>>> import numpy as np
>>> np.set_printoptions(suppress=True, linewidth=140)
>>> rnd = lambda a: np.round(a, 2) + 0
>>> data = np.load("out15.npy")
>>> data
array([[2, 0, 1],
       [0, 0, 3],
       [0, 2, 1]])
>>> rnd(np.linalg.det(data[::-1]))
np.float64(12.0)
>>> rnd(np.linalg.det(data.T))
np.float64(-12.0)
>>> np.einsum("ii->", data)
np.int64(3)
>>> np.kron(np.eye(2, dtype=int), data)
array([[2, 0, 1, 0, 0, 0],
       [0, 0, 3, 0, 0, 0],
       [0, 2, 1, 0, 0, 0],
       [0, 0, 0, 2, 0, 1],
       [0, 0, 0, 0, 0, 3],
       [0, 0, 0, 0, 2, 1]])
>>> rng = np.random.default_rng(88317)
>>> z = rng.permutation(3)
>>> z
array([2, 0, 1])
>>> B = data[z][:, z]
>>> np.diag(B)
array([1, 2, 0])
>>> B
array([[1, 0, 2],
       [1, 2, 0],
       [3, 0, 0]])
>>> rnd(np.sort(np.abs(np.linalg.eigvals(B))))
array([2., 2., 3.])
>>> np.trace(B)
np.int64(3)
>>> vec = np.array([0, 3, 3])
>>> target = data @ vec
>>> coef, lr = np.zeros(3), 1 / np.linalg.norm(data, 2) ** 2
>>> for i in range(3):
...     coef -= lr * data.T @ (data @ coef - target)
...     if i % 1 == 0: print(i, round(np.linalg.norm(data @ coef - target), 2))
... 
0 3.11
1 2.12
2 1.45
>>> rnd(coef)
array([0.16, 2.27, 3.14])
>>> rnd(np.linalg.cond(data))
np.float64(2.0)
>>> W0 = np.loadtxt("case13.csv", delimiter=",")
>>> rnd(W0)
array([[0.13, 0.3 , 0.26, 0.09, 0.22],
       [0.33, 0.22, 0.04, 0.33, 0.07],
       [0.27, 0.08, 0.35, 0.15, 0.15],
       [0.33, 0.17, 0.  , 0.21, 0.29],
       [0.27, 0.3 , 0.07, 0.13, 0.23]])
>>> # rows sum to 1
>>> rnd(W0[3] @ W0[0])
np.float64(0.18)
>>> rnd(np.linalg.norm(W0, 1)), rnd(np.linalg.norm(W0, np.inf))
(np.float64(1.33), np.float64(1.0))
>>> rnd(np.linalg.norm(W0, "nuc"))
np.float64(1.84)
>>> rnd(np.linalg.norm(W0, 2))
np.float64(1.02)
>>> rnd(np.linalg.norm(W0[3], 1)), rnd(np.linalg.norm(W0[3], np.inf))
(np.float64(1.0), np.float64(0.33))
>>> rnd(np.linalg.norm(W0) ** 2 / np.linalg.norm(W0, 2) ** 2)
np.float64(1.21)
>>> rnd(np.linalg.norm(W0, axis=0))
array([0.62, 0.52, 0.44, 0.45, 0.46])
